In [1]: import numpy as np

In [2]: import numpy.linalg as la

In [3]: np.set_printoptions(precision=1, suppress=True, linewidth=100, legacy="1.25")

In [4]: rd = lambda a: np.round(a, 1) + 0

In [5]: arr = np.array([[2.1, 0.0, 2.0, -1.0, 0.0],
   ...:     [-3.0, -2.9, 2.0, 1.0, 1.0],
   ...:     [-2.0, -1.0, -1.9, 1.0, 3.0],
   ...:     [-2.0, 0.0, -2.0, 3.1, 3.0],
   ...:     [2.0, 0.0, 2.0, -1.0, 0.1]])

In [6]: arr
Out[6]: 
array([[ 2.1,  0. ,  2. , -1. ,  0. ],
       [-3. , -2.9,  2. ,  1. ,  1. ],
       [-2. , -1. , -1.9,  1. ,  3. ],
       [-2. ,  0. , -2. ,  3.1,  3. ],
       [ 2. ,  0. ,  2. , -1. ,  0.1]])

In [7]: f = np.array([-2, 1, -2, 2, 3])

In [8]: A2 = arr + np.outer(f, np.eye(5)[1])

In [9]: A2
Out[9]: 
array([[ 2.1, -2. ,  2. , -1. ,  0. ],
       [-3. , -1.9,  2. ,  1. ,  1. ],
       [-2. , -3. , -1.9,  1. ,  3. ],
       [-2. ,  2. , -2. ,  3.1,  3. ],
       [ 2. ,  3. ,  2. , -1. ,  0.1]])

In [10]: rd(la.det(A2) / la.det(arr)), rd(1 + la.solve(arr, f)[1])
Out[10]: (51.3, 51.3)

In [11]: la.matrix_rank(arr, rtol=0.1)
Out[11]: 4

In [12]: rd(la.norm(arr, 2) / la.norm(arr))
Out[12]: 0.8

In [13]: [round(float(x), 1) for x in la.svd(arr, compute_uv=False)[:3]]
Out[13]: [7.7, 4.4, 2.6]

In [14]: np.argsort(-la.norm(arr, axis=0).round(6), kind="stable")[:3]
Out[14]: array([0, 2, 4])

In [15]: gram = arr.T @ arr

In [16]: rd(np.diag(gram))
Out[16]: array([25.4,  9.4, 19.6, 13.6, 19. ])

In [17]: U, sv, Vh = la.svd(arr)

In [18]: rd(sv)
Out[18]: array([7.7, 4.4, 2.6, 1.5, 0.1])

In [19]: A2 = U[:, :4] @ np.diag(sv[:4]) @ Vh[:4]

In [20]: rd(la.norm(arr - A2, 2)), rd(sv[4])
Out[20]: (0.1, 0.1)

In [21]: la.matrix_rank(arr, rtol=0.05)
Out[21]: 4

In [22]: la.matrix_rank(A2)
Out[22]: 4
